$ ipython --no-banner

In [1]: import numpy as np

In [2]: np.set_printoptions(precision=2, suppress=True, linewidth=200, legacy="1.25")

In [3]: X = np.array([[2, -3, 1], [1, 2, -3], [-3, 1, 2]])

In [4]: # looks like rank 2

In [5]: rank = np.linalg.matrix_rank(X)

In [6]: rank
Out[6]: 2

In [7]: ns = np.linalg.svd(X)[2][rank:].T

In [8]: [int(np.linalg.matrix_rank(X[:, :j + 1])) for j in range(3)]
Out[8]: [1, 2, 2]

In [9]: np.linalg.matrix_rank(X.T @ X), np.linalg.matrix_rank(X @ X.T)
Out[9]: (2, 2)

In [10]: [int(np.linalg.matrix_rank(X[:i])) for i in range(1, len(X) + 1)]
Out[10]: [1, 2, 2]

In [11]: J = np.load("mat.npy")

In [12]: J
Out[12]: 
array([[ 1, -1,  1],
       [ 1,  0,  0],
       [ 1,  1,  1]])

In [13]: M2 = np.array([[-1, 1, 0], [-1, -1, -2], [3, 2, 0]])

In [14]: np.linalg.matrix_rank(np.vstack([J, M2.T]))
Out[14]: 3

In [15]: np.einsum("ij->j", J)
Out[15]: array([3, 0, 2])

In [16]: np.linalg.matrix_rank(J @ M2)
Out[16]: 3

In [17]: J @ M2
Out[17]: 
array([[ 3,  4,  2],
       [-1,  1,  0],
       [ 1,  2, -2]])

In [18]: np.einsum("ij,ij->i", J, J)
Out[18]: array([3, 1, 3])

In [19]: mat = np.array([[1, -2, 0], [-4, -4, 0], [0, 0, -3]])

In [20]: # 2 blocks once reordered

In [21]: rng = np.random.default_rng(383)

In [22]: labels = rng.permutation(3)

In [23]: labels
Out[23]: array([2, 1, 0])

In [24]: M2 = mat[labels][:, labels]

In [25]: print(np.sort(np.abs(np.linalg.eigvals(M2))))
[2.27 3.   5.27]

In [26]: print(np.trace(M2))
-6

In [27]: np.allclose(M2, mat)
Out[27]: False

In [28]: M2
Out[28]: 
array([[-3,  0,  0],
       [ 0, -4, -4],
       [ 0, -2,  1]])
